% ipython --no-banner

In [1]: import numpy as np

In [2]: np.set_printoptions(precision=2, suppress=True, linewidth=120, sign=" ")

In [3]: A = np.load("test19.npy")

In [4]: A
Out[4]: 
array([[  0.,  -1.,  -9., -10.],
       [  8.,   9.,  -6.,  -5.],
       [  2.,   4., -31., -35.],
       [ -2.,  -4.,  24.,  28.]])

In [5]: x0 = np.array([0, 7, 0, 4])

In [6]: rhs = A @ x0

In [7]: b, lr = np.zeros(4), 1 / np.linalg.norm(A, 2) ** 2

In [8]: for i in range(4):
   ...:     b -= lr * A.T @ (A @ b - rhs)
   ...:     if i % 1 == 0: print(i, round(np.linalg.norm(A @ b - rhs), 2))
   ...: 
0 63.86
1 61.7
2 59.62
3 57.61

In [9]: b
Out[9]: array([ 0.35,  0.32,  1.47,  1.78])

In [10]: round(np.linalg.cond(A), 2)
Out[10]: np.float64(152.78)

In [11]: arr = np.load("w.npy")

In [12]: arr
Out[12]: 
array([[ 4.,  1.,  1.,  1.,  1.,  1.,  1.,  1.,  1.],
       [ 1.,  4.,  1.,  1.,  1.,  1.,  1.,  1.,  1.],
       [ 1.,  1.,  4.,  1.,  1.,  1.,  1.,  1.,  1.],
       [ 1.,  1.,  1.,  4.,  1.,  1.,  1.,  1.,  1.],
       [ 1.,  1.,  1.,  1.,  4.,  1.,  1.,  1.,  1.],
       [ 1.,  1.,  1.,  1.,  1.,  4.,  1.,  1.,  1.],
       [ 1.,  1.,  1.,  1.,  1.,  1.,  4.,  1.,  1.],
       [ 1.,  1.,  1.,  1.,  1.,  1.,  1.,  4.,  1.],
       [ 1.,  1.,  1.,  1.,  1.,  1.,  1.,  1.,  4.]])

In [13]: w, V = np.linalg.eigh(arr)

In [14]: w.sum(), np.trace(arr)
Out[14]: (np.float64(36.0), np.float64(36.0))

In [15]: np.abs(V[:, -1])
Out[15]: array([ 0.33,  0.33,  0.33,  0.33,  0.33,  0.33,  0.33,  0.33,  0.33])

In [16]: np.abs(V[:, -1]).round(6).argmax()
Out[16]: np.int64(0)

In [17]: np.linalg.eigvalsh(arr + 5 * np.eye(9))
Out[17]: array([  8.,   8.,   8.,   8.,   8.,   8.,   8.,   8.,  17.])

In [18]: w, V = np.linalg.eigh(arr)

In [19]: x0 = np.array([2, -2, 2, 2, 2, -1, -1, -1, 2])

In [20]: (np.sign(V[:, -1].round(6)) == np.sign(V[0, -1].round(6))).astype(int)
Out[20]: array([ 1,  1,  1,  1,  1,  1,  1,  1,  1])

In [21]: V * np.sqrt(w) @ V.T
Out[21]: 
array([[ 1.92,  0.19,  0.19,  0.19,  0.19,  0.19,  0.19,  0.19,  0.19],
       [ 0.19,  1.92,  0.19,  0.19,  0.19,  0.19,  0.19,  0.19,  0.19],
       [ 0.19,  0.19,  1.92,  0.19,  0.19,  0.19,  0.19,  0.19,  0.19],
       [ 0.19,  0.19,  0.19,  1.92,  0.19,  0.19,  0.19,  0.19,  0.19],
       [ 0.19,  0.19,  0.19,  0.19,  1.92,  0.19,  0.19,  0.19,  0.19],
       [ 0.19,  0.19,  0.19,  0.19,  0.19,  1.92,  0.19,  0.19,  0.19],
       [ 0.19,  0.19,  0.19,  0.19,  0.19,  0.19,  1.92,  0.19,  0.19],
       [ 0.19,  0.19,  0.19,  0.19,  0.19,  0.19,  0.19,  1.92,  0.19],
       [ 0.19,  0.19,  0.19,  0.19,  0.19,  0.19,  0.19,  0.19,  1.92]])

In [22]: V * np.maximum(w, 0) @ V.T
Out[22]: 
array([[ 4.,  1.,  1.,  1.,  1.,  1.,  1.,  1.,  1.],
       [ 1.,  4.,  1.,  1.,  1.,  1.,  1.,  1.,  1.],
       [ 1.,  1.,  4.,  1.,  1.,  1.,  1.,  1.,  1.],
       [ 1.,  1.,  1.,  4.,  1.,  1.,  1.,  1.,  1.],
       [ 1.,  1.,  1.,  1.,  4.,  1.,  1.,  1.,  1.],
       [ 1.,  1.,  1.,  1.,  1.,  4.,  1.,  1.,  1.],
       [ 1.,  1.,  1.,  1.,  1.,  1.,  4.,  1.,  1.],
       [ 1.,  1.,  1.,  1.,  1.,  1.,  1.,  4.,  1.],
       [ 1.,  1.,  1.,  1.,  1.,  1.,  1.,  1.,  4.]])

In [23]: L = np.linalg.cholesky(arr)

In [24]: L @ L.T
Out[24]: 
array([[ 4.,  1.,  1.,  1.,  1.,  1.,  1.,  1.,  1.],
       [ 1.,  4.,  1.,  1.,  1.,  1.,  1.,  1.,  1.],
       [ 1.,  1.,  4.,  1.,  1.,  1.,  1.,  1.,  1.],
       [ 1.,  1.,  1.,  4.,  1.,  1.,  1.,  1.,  1.],
       [ 1.,  1.,  1.,  1.,  4.,  1.,  1.,  1.,  1.],
       [ 1.,  1.,  1.,  1.,  1.,  4.,  1.,  1.,  1.],
       [ 1.,  1.,  1.,  1.,  1.,  1.,  4.,  1.,  1.],
       [ 1.,  1.,  1.,  1.,  1.,  1.,  1.,  4.,  1.],
       [ 1.,  1.,  1.,  1.,  1.,  1.,  1.,  1.,  4.]])

In [25]: X = np.load("m.npy")

In [26]: X
Out[26]: 
array([[ 0,  1,  0,  0,  0,  0,  0,  0,  0,  0,  0,  0],
       [ 0,  0,  0,  0,  0,  1,  0,  0,  0,  0,  0,  0],
       [ 0,  0,  0,  0,  0,  0,  0,  0,  0,  0,  1,  0],
       [ 1,  0,  0,  0,  0,  0,  0,  0,  0,  0,  0,  0],
       [ 0,  0,  0,  0,  1,  0,  0,  0,  0,  0,  0,  0],
       [ 0,  0,  0,  0,  0,  0,  0,  0,  0,  1,  0,  0],
       [ 0,  0,  1,  0,  0,  0,  0,  0,  0,  0,  0,  0],
       [ 0,  0,  0,  1,  0,  0,  0,  0,  0,  0,  0,  0],
       [ 0,  0,  0,  0,  0,  0,  0,  0,  0,  0,  0,  1],
       [ 0,  0,  0,  0,  0,  0,  0,  0,  1,  0,  0,  0],
       [ 0,  0,  0,  0,  0,  0,  1,  0,  0,  0,  0,  0],
       [ 0,  0,  0,  0,  0,  0,  0,  1,  0,  0,  0,  0]])

In [27]: B = np.linalg.inv(arr)

In [28]: round(float(np.linalg.cond(arr)), 2)
Out[28]: 4.0

In [29]: np.allclose(B, arr.T)
Out[29]: False

In [30]: (np.abs(B) > 1e-9).astype(int)
Out[30]: 
array([[ 1,  1,  1,  1,  1,  1,  1,  1,  1],
       [ 1,  1,  1,  1,  1,  1,  1,  1,  1],
       [ 1,  1,  1,  1,  1,  1,  1,  1,  1],
       [ 1,  1,  1,  1,  1,  1,  1,  1,  1],
       [ 1,  1,  1,  1,  1,  1,  1,  1,  1],
       [ 1,  1,  1,  1,  1,  1,  1,  1,  1],
       [ 1,  1,  1,  1,  1,  1,  1,  1,  1],
       [ 1,  1,  1,  1,  1,  1,  1,  1,  1],
       [ 1,  1,  1,  1,  1,  1,  1,  1,  1]])

In [31]: np.linalg.det(arr) * B
Out[31]: 
array([[24057., -2187., -2187., -2187., -2187., -2187., -2187., -2187., -2187.],
       [-2187., 24057., -2187., -2187., -2187., -2187., -2187., -2187., -2187.],
       [-2187., -2187., 24057., -2187., -2187., -2187., -2187., -2187., -2187.],
       [-2187., -2187., -2187., 24057., -2187., -2187., -2187., -2187., -2187.],
       [-2187., -2187., -2187., -2187., 24057., -2187., -2187., -2187., -2187.],
       [-2187., -2187., -2187., -2187., -2187., 24057., -2187., -2187., -2187.],
       [-2187., -2187., -2187., -2187., -2187., -2187., 24057., -2187., -2187.],
       [-2187., -2187., -2187., -2187., -2187., -2187., -2187., 24057., -2187.],
       [-2187., -2187., -2187., -2187., -2187., -2187., -2187., -2187., 24057.]])

In [32]: round(float(np.linalg.det(arr) * np.linalg.det(B)), 2)
Out[32]: 1.0

In [33]: r0 = np.array([0, 0])

In [34]: np.correlate(X[6], X[5], "full")
Out[34]: array([ 0,  0,  0,  0,  1,  0,  0,  0,  0,  0,  0,  0,  0,  0,  0,  0,  0,  0,  0,  0,  0,  0,  0])

In [35]: np.polyval(r0, X[6])
Out[35]: array([ 0,  0,  0,  0,  0,  0,  0,  0,  0,  0,  0,  0])

In [36]: x0 = np.array([2, -2, -2, -2, 0, -3, 2, -1, 1, 0, 3, 1])

In [37]: [p for p in range(1, 25) if np.allclose(np.linalg.matrix_power(X, p), np.eye(12))]
Out[37]: [24]

In [38]: np.sort(np.abs(np.degrees(np.angle(np.linalg.eigvals(X)))))
Out[38]: array([   0.,    0.,    0.,   45.,   45.,   90.,   90.,  120.,  120.,  135.,  135.,  180.])

In [39]: rng = np.random.default_rng(83867)

In [40]: z = rng.permutation(12)

In [41]: z
Out[41]: array([  2,   0,   4,   6,   5,   9,   3,   1,  11,  10,   8,   7])

In [42]: B = X[z][:, z]

In [43]: np.round(np.linalg.det(B), 2), round(np.linalg.det(X[z]), 2)
Out[43]: (np.float64(-1.0), np.float64(-1.0))

In [44]: data = np.load("arr.npy")

In [45]: data
Out[45]: 
array([[-0.29, -0.08,  0.72, -0.63],
       [-0.87, -0.38, -0.26,  0.16],
       [ 0.  ,  0.13, -0.65, -0.75],
       [-0.39,  0.91,  0.05,  0.11]])

In [46]: np.linalg.norm(data, axis=0)
Out[46]: array([ 1.,  1.,  1.,  1.])

In [47]: round(float(np.linalg.det(data.T)), 2)
Out[47]: -1.0

In [48]: np.round(np.poly(data), 2) + 0
Out[48]: array([ 1. ,  1.2,  0. , -1.2, -1. ])

In [49]: round(float(np.linalg.det(2 * data)), 2), round(np.linalg.det(data), 2)
Out[49]: (-16.0, np.float64(-1.0))

In [50]: round(np.linalg.det(data[::-1]), 2)
Out[50]: np.float64(-1.0)

In [51]: np.round(np.linalg.eigvals(data).sum().real, 2)
Out[51]: np.float64(-1.2)

In [52]: w, V = np.linalg.eig(A)

In [53]: round(np.prod(w), 2)
Out[53]: np.float64(-336.0)

In [54]: np.round(A @ V[:, 0] - w[0] * V[:, 0], 2) + 0
Out[54]: array([ 0.,  0.,  0.,  0.])

In [55]: w
Out[55]: array([ 8.,  3.,  2., -7.])

In [56]: t = np.radians(90)

In [57]: r_ = np.eye(4)

In [58]: r_[2, 2] = r_[3, 3] = np.cos(t)

In [59]: r_[2, 3], r_[3, 2] = -np.sin(t), np.sin(t)

In [60]: r_.round(2) + 0
Out[60]: 
array([[ 1.,  0.,  0.,  0.],
       [ 0.,  1.,  0.,  0.],
       [ 0.,  0.,  0., -1.],
       [ 0.,  0.,  1.,  0.]])

In [61]: B = data @ r_.T

In [62]: np.linalg.svd(data, compute_uv=False), np.linalg.svd(B, compute_uv=False)
Out[62]: (array([ 1.,  1.,  1.,  1.]), array([ 1.,  1.,  1.,  1.]))

In [63]: np.allclose(np.linalg.norm(data, axis=1), np.linalg.norm(B, axis=1))
Out[63]: True

In [64]: np.round(np.linalg.det(r_), 2), np.trace(r_)
Out[64]: (np.float64(1.0), np.float64(2.0))

In [65]: z = rng.permutation(4)

In [66]: B = data[:, z] * rng.choice([-1, 1], 4)

In [67]: B
Out[67]: 
array([[ 0.72,  0.29, -0.08, -0.63],
       [-0.26,  0.87, -0.38,  0.16],
       [-0.65, -0.  ,  0.13, -0.75],
       [ 0.05,  0.39,  0.91,  0.11]])

In [68]: Uu, _, Vh = np.linalg.svd(data.T @ B)

In [69]: np.round(Uu @ Vh, 2) + 0
Out[69]: 
array([[ 0., -1.,  0.,  0.],
       [ 0.,  0.,  1.,  0.],
       [ 1.,  0.,  0.,  0.],
       [ 0.,  0.,  0.,  1.]])

In [70]: mat = np.load("sample0.npy")

In [71]: mat
Out[71]: 
array([[-4,  3, -1,  4,  3,  0,  5,  3],
       [ 3, -8,  8, -6, -6,  2,  4,  8],
       [-1,  8,  6,  0,  8, -8, -3, -4],
       [ 4, -6,  0,  4, -9,  3, -5,  4],
       [ 3, -6,  8, -9, -2,  4, -3,  8],
       [ 0,  2, -8,  3,  4, 10,  9, -2],
       [ 5,  4, -3, -5, -3,  9, -6, -6],
       [ 3,  8, -4,  4,  8, -2, -6, -6]])

In [72]: round(float(np.linalg.norm(mat, 2)), 2)
Out[72]: 29.74

In [73]: mat[7] @ mat[1]
Out[73]: np.int64(-235)

In [74]: np.round(np.linalg.norm(mat, "nuc"), 2)
Out[74]: np.float64(97.41)

In [75]: round(np.linalg.norm(mat) ** 2 / np.linalg.norm(mat, 2) ** 2, 2)
Out[75]: np.float64(2.12)

In [76]: round(np.linalg.norm(mat, 1), 2), np.round(np.linalg.norm(mat, np.inf), 2)
Out[76]: (np.float64(45.0), np.float64(45.0))

In [77]: np.linalg.norm(mat, axis=1)
Out[77]: array([  9.22,  17.12,  15.94,  14.11,  16.82,  16.67,  15.39,  15.65])

In [78]: w, V = np.linalg.eigh(mat)

In [79]: np.abs(V[:, -1])
Out[79]: array([ 0.07,  0.08,  0.58,  0.16,  0.19,  0.69,  0.31,  0.09])

In [80]: np.linalg.svd(mat, compute_uv=False)
Out[80]: array([ 29.74,  20.41,  17.94,  13.07,   6.74,   4.1 ,   4.02,   1.38])

In [81]: np.round(V.T @ mat @ V, 2) + 0
Out[81]: 
array([[-29.74,   0.  ,   0.  ,   0.  ,   0.  ,   0.  ,   0.  ,   0.  ],
       [  0.  , -17.94,   0.  ,   0.  ,   0.  ,   0.  ,   0.  ,   0.  ],
       [  0.  ,   0.  ,  -4.02,   0.  ,   0.  ,   0.  ,   0.  ,   0.  ],
       [  0.  ,   0.  ,   0.  ,   1.38,   0.  ,   0.  ,   0.  ,   0.  ],
       [  0.  ,   0.  ,   0.  ,   0.  ,   4.1 ,   0.  ,   0.  ,   0.  ],
       [  0.  ,   0.  ,   0.  ,   0.  ,   0.  ,   6.74,   0.  ,   0.  ],
       [  0.  ,   0.  ,   0.  ,   0.  ,   0.  ,   0.  ,  13.07,   0.  ],
       [  0.  ,   0.  ,   0.  ,   0.  ,   0.  ,   0.  ,   0.  ,  20.41]])

In [82]: np.round(V.T @ V, 2) + 0
Out[82]: 
array([[ 1.,  0.,  0.,  0.,  0.,  0.,  0.,  0.],
       [ 0.,  1.,  0.,  0.,  0.,  0.,  0.,  0.],
       [ 0.,  0.,  1.,  0.,  0.,  0.,  0.,  0.],
       [ 0.,  0.,  0.,  1.,  0.,  0.,  0.,  0.],
       [ 0.,  0.,  0.,  0.,  1.,  0.,  0.,  0.],
       [ 0.,  0.,  0.,  0.,  0.,  1.,  0.,  0.],
       [ 0.,  0.,  0.,  0.,  0.,  0.,  1.,  0.],
       [ 0.,  0.,  0.,  0.,  0.,  0.,  0.,  1.]])

In [83]: np.linalg.eigvalsh(mat @ mat)
Out[83]: array([   1.9 ,   16.18,   16.83,   45.49,  170.77,  321.95,  416.51,  884.35])

In [84]: np.unique(w.round(6) + 0, return_counts=True)[1]
Out[84]: array([ 1,  1,  1,  1,  1,  1,  1,  1])

In [85]: w
Out[85]: array([-29.74, -17.94,  -4.02,   1.38,   4.1 ,   6.74,  13.07,  20.41])

In [86]: w, V = np.linalg.eigh(mat)

In [87]: x0 = np.array([9, 6, 8, 6, 8, 5, 8, 3])

In [88]: x0 @ mat @ x0
Out[88]: np.int64(1558)

In [89]: round(x0 @ mat @ x0 / (x0 @ x0), 2), np.round(w[0], 2), round(float(w[-1]), 2)
Out[89]: (np.float64(4.11), np.float64(-29.74), 20.41)

In [90]: x0 = np.array([1, -2, -3, 4, -1, -3, 5, 5])

In [91]: rhs = mat @ x0

In [92]: b, lr = np.zeros(8), 1 / np.linalg.norm(mat, 2) ** 2

In [93]: for i in range(6):
    ...:     b -= lr * mat.T @ (mat @ b - rhs)
    ...:     if i % 2 == 0: print(i, round(np.linalg.norm(mat @ b - rhs), 2))
    ...: 
0 90.77
2 44.36
4 26.11

In [94]: b
Out[94]: array([-2.02, -2.56, -1.11,  3.58, -0.9 , -1.02,  4.24,  2.88])
